% ipython --no-banner

In [1]: import numpy as np

In [2]: import numpy.linalg as la

In [3]: np.set_printoptions(precision=2, suppress=True, linewidth=120)

In [4]: q, _ = la.qr(np.array([[1.1, -0.7, 0.3, 1.8, -2.2, -0.2, 0.0],
   ...:     [0.5, 0.4, -0.3, -0.7, 1.4, -1.0, 0.5],
   ...:     [0.2, 0.8, 0.4, -1.1, 0.2, 0.0, -1.2],
   ...:     [0.2, -0.6, 0.3, 1.9, 0.2, -0.6, -0.3],
   ...:     [0.9, -1.2, 0.8, -2.6, 0.2, 0.2, 1.1],
   ...:     [0.0, -1.2, 1.2, 1.1, 0.6, -0.8, -1.2],
   ...:     [-0.6, -0.4, -0.4, -0.4, 1.3, 0.7, 0.8]]))

In [5]: ev = np.array([4, 8, 7, 5, 6, 1, 6])

In [6]: data = q @ np.diag(ev) @ q.T

In [7]: data
Out[7]: 
array([[ 4.68, -0.07, -1.06, -0.71, -0.41,  0.12, -0.01],
       [-0.07,  5.8 ,  0.76,  0.18, -0.63, -0.75,  0.75],
       [-1.06,  0.76,  4.96, -1.19, -0.62,  0.5 , -2.33],
       [-0.71,  0.18, -1.19,  5.38,  0.31,  0.56, -0.63],
       [-0.41, -0.63, -0.62,  0.31,  5.18,  0.64,  0.39],
       [ 0.12, -0.75,  0.5 ,  0.56,  0.64,  6.8 ,  0.9 ],
       [-0.01,  0.75, -2.33, -0.63,  0.39,  0.9 ,  4.21]])

In [8]: ev, evecs = la.eigh(data)

In [9]: la.eigvalsh(data + 2 * np.eye(7))
Out[9]: array([ 3.,  6.,  7.,  8.,  8.,  9., 10.])

In [10]: evecs @ np.diag(ev) @ evecs.T
Out[10]: 
array([[ 4.68, -0.07, -1.06, -0.71, -0.41,  0.12, -0.01],
       [-0.07,  5.8 ,  0.76,  0.18, -0.63, -0.75,  0.75],
       [-1.06,  0.76,  4.96, -1.19, -0.62,  0.5 , -2.33],
       [-0.71,  0.18, -1.19,  5.38,  0.31,  0.56, -0.63],
       [-0.41, -0.63, -0.62,  0.31,  5.18,  0.64,  0.39],
       [ 0.12, -0.75,  0.5 ,  0.56,  0.64,  6.8 ,  0.9 ],
       [-0.01,  0.75, -2.33, -0.63,  0.39,  0.9 ,  4.21]])

In [11]: la.svd(data, compute_uv=False)
Out[11]: array([8., 7., 6., 6., 5., 4., 1.])

In [12]: print(np.unique(ev.round(6) + 0, return_counts=True)[1])
[1 1 1 2 1 1]

In [13]: (ev > 1e-8).sum(), (ev < -1e-8).sum()
Out[13]: (np.int64(7), np.int64(0))

In [14]: print(np.abs(evecs[:, -1]).round(6).argmax())
5

In [15]: print(round(ev.sum(), 2), round(float(np.trace(data)), 2))
37.0 37.0

In [16]: q, R = la.qr(data)

In [17]: np.allclose(R.T @ R, data.T @ data)
Out[17]: True

In [18]: np.round(abs(R[0, 0]), 2), round(float(la.norm(data[:, 0])), 2)
Out[18]: (np.float64(4.87), 4.87)

In [19]: print(np.abs(np.diag(R)))
[4.87 5.98 5.42 5.02 4.94 6.48 1.59]

In [20]: q.shape, R.shape
Out[20]: ((7, 7), (7, 7))

In [21]: t = np.radians(45)

In [22]: R = np.eye(7)

In [23]: R[4, 4] = R[6, 6] = np.cos(t)

In [24]: R[4, 6], R[6, 4] = -np.sin(t), np.sin(t)

In [25]: R
Out[25]: 
array([[ 1.  ,  0.  ,  0.  ,  0.  ,  0.  ,  0.  ,  0.  ],
       [ 0.  ,  1.  ,  0.  ,  0.  ,  0.  ,  0.  ,  0.  ],
       [ 0.  ,  0.  ,  1.  ,  0.  ,  0.  ,  0.  ,  0.  ],
       [ 0.  ,  0.  ,  0.  ,  1.  ,  0.  ,  0.  ,  0.  ],
       [ 0.  ,  0.  ,  0.  ,  0.  ,  0.71,  0.  , -0.71],
       [ 0.  ,  0.  ,  0.  ,  0.  ,  0.  ,  1.  ,  0.  ],
       [ 0.  ,  0.  ,  0.  ,  0.  ,  0.71,  0.  ,  0.71]])

In [26]: A2 = data @ R.T

In [27]: np.allclose(la.norm(data, axis=1), la.norm(A2, axis=1))
Out[27]: True

In [28]: vec = np.ones(7)

In [29]: for _ in range(7):
    ...:     vec = data @ vec
    ...:     vec /= la.norm(vec)
    ...:     print(round(vec @ data @ vec, 2))
    ...: 
6.19
6.8
7.21
7.49
7.67
7.8
7.87

In [30]: vec.round(2) + 0
Out[30]: array([ 0.  , -0.16, -0.3 ,  0.27,  0.34,  0.76,  0.34])
